>>> import numpy as np
>>> np.set_printoptions(precision=2, suppress=True, linewidth=140, sign=" ")
>>> arr = np.loadtxt("dump.csv", delimiter=",")
>>> arr
array([[ 0.21, -0.09, -0.28],
       [-0.61, -0.92,  0.49],
       [-0.68,  0.61,  0.84],
       [ 0.91,  0.81, -0.93],
       [-0.37,  0.29,  0.52],
       [-0.34, -0.8 ,  0.19],
       [-0.91, -0.97,  0.9 ],
       [-0.63, -0.66,  0.64],
       [ 0.28,  0.69, -0.17],
       [-0.92, -0.81,  0.94],
       [-0.91, -0.97,  0.9 ],
       [-0.38, -0.75,  0.27],
       [-0.23,  0.85,  0.53],
       [-0.83,  0.5 ,  0.93],
       [ 0.09, -0.52, -0.24],
       [-0.29, -0.83,  0.1 ],
       [-0.36, -0.27,  0.4 ],
       [ 0.61,  0.99, -0.3 ],
       [ 0.06, -0.6 , -0.24],
       [-0.64, -0.9 ,  0.55],
       [-0.65, -0.72,  0.65],
       [ 0.05,  0.94,  0.34],
       [-0.45, -0.39,  0.49],
       [-0.49, -0.29,  0.55],
       [ 0.49, -0.05, -0.6 ]])
>>> other = np.array([[2, -1, 2], [1, 1, -2], [-2, -1, 0]])
>>> np.vstack([arr, other.T]).shape
(28, 3)
>>> other @ arr
Traceback (most recent call last):
  File "<python-input-6>", line 1, in <module>
    other @ arr
    ~~~~~~^~~~~
ValueError: matmul: Input operand 1 has a mismatch in its core dimension 0, with gufunc signature (n?,k),(k,m?)->(n?,m?) (size 25 is different from 3)
>>> Ac = arr - arr.mean(axis=0)
>>> Uu, sv, Vh = np.linalg.svd(Ac, full_matrices=False)
>>> np.abs(Uu[:, 0]).argmax()
np.int64(3)
>>> np.round(Ac.mean(axis=0), 2) + 0
array([ 0.,  0.,  0.])
>>> np.abs(Vh[0]).argmax()
np.int64(1)
>>> f = np.array([1, -2, 0, 0, -1, -1, 2, 0, 0, -1]) + 0.5
>>> X = np.outer(f, f) / (f @ f)
>>> X
array([[ 0.18, -0.18,  0.06,  0.06, -0.06, -0.06,  0.3 ,  0.06,  0.06, -0.06],
       [-0.18,  0.18, -0.06, -0.06,  0.06,  0.06, -0.3 , -0.06, -0.06,  0.06],
       [ 0.06, -0.06,  0.02,  0.02, -0.02, -0.02,  0.1 ,  0.02,  0.02, -0.02],
       [ 0.06, -0.06,  0.02,  0.02, -0.02, -0.02,  0.1 ,  0.02,  0.02, -0.02],
       [-0.06,  0.06, -0.02, -0.02,  0.02,  0.02, -0.1 , -0.02, -0.02,  0.02],
       [-0.06,  0.06, -0.02, -0.02,  0.02,  0.02, -0.1 , -0.02, -0.02,  0.02],
       [ 0.3 , -0.3 ,  0.1 ,  0.1 , -0.1 , -0.1 ,  0.5 ,  0.1 ,  0.1 , -0.1 ],
       [ 0.06, -0.06,  0.02,  0.02, -0.02, -0.02,  0.1 ,  0.02,  0.02, -0.02],
       [ 0.06, -0.06,  0.02,  0.02, -0.02, -0.02,  0.1 ,  0.02,  0.02, -0.02],
       [-0.06,  0.06, -0.02, -0.02,  0.02,  0.02, -0.1 , -0.02, -0.02,  0.02]])
>>> # symmetric
>>> X @ np.linalg.pinv(X) @ X
array([[ 0.18, -0.18,  0.06,  0.06, -0.06, -0.06,  0.3 ,  0.06,  0.06, -0.06],
       [-0.18,  0.18, -0.06, -0.06,  0.06,  0.06, -0.3 , -0.06, -0.06,  0.06],
       [ 0.06, -0.06,  0.02,  0.02, -0.02, -0.02,  0.1 ,  0.02,  0.02, -0.02],
       [ 0.06, -0.06,  0.02,  0.02, -0.02, -0.02,  0.1 ,  0.02,  0.02, -0.02],
       [-0.06,  0.06, -0.02, -0.02,  0.02,  0.02, -0.1 , -0.02, -0.02,  0.02],
       [-0.06,  0.06, -0.02, -0.02,  0.02,  0.02, -0.1 , -0.02, -0.02,  0.02],
       [ 0.3 , -0.3 ,  0.1 ,  0.1 , -0.1 , -0.1 ,  0.5 ,  0.1 ,  0.1 , -0.1 ],
       [ 0.06, -0.06,  0.02,  0.02, -0.02, -0.02,  0.1 ,  0.02,  0.02, -0.02],
       [ 0.06, -0.06,  0.02,  0.02, -0.02, -0.02,  0.1 ,  0.02,  0.02, -0.02],
       [-0.06,  0.06, -0.02, -0.02,  0.02,  0.02, -0.1 , -0.02, -0.02,  0.02]])
>>> np.allclose(X[:-1].T @ np.linalg.lstsq(X[:-1].T, X[-1])[0], X[-1])
True
>>> np.abs(np.diag(np.linalg.qr(X)[1])) > 1e-9
array([ True, False, False, False, False, False, False, False, False, False])
>>> np.unique(X.round(6), axis=0).shape
(5, 10)
>>> np.linalg.lstsq(X[:-1].T, X[-1])[2]
np.int32(1)
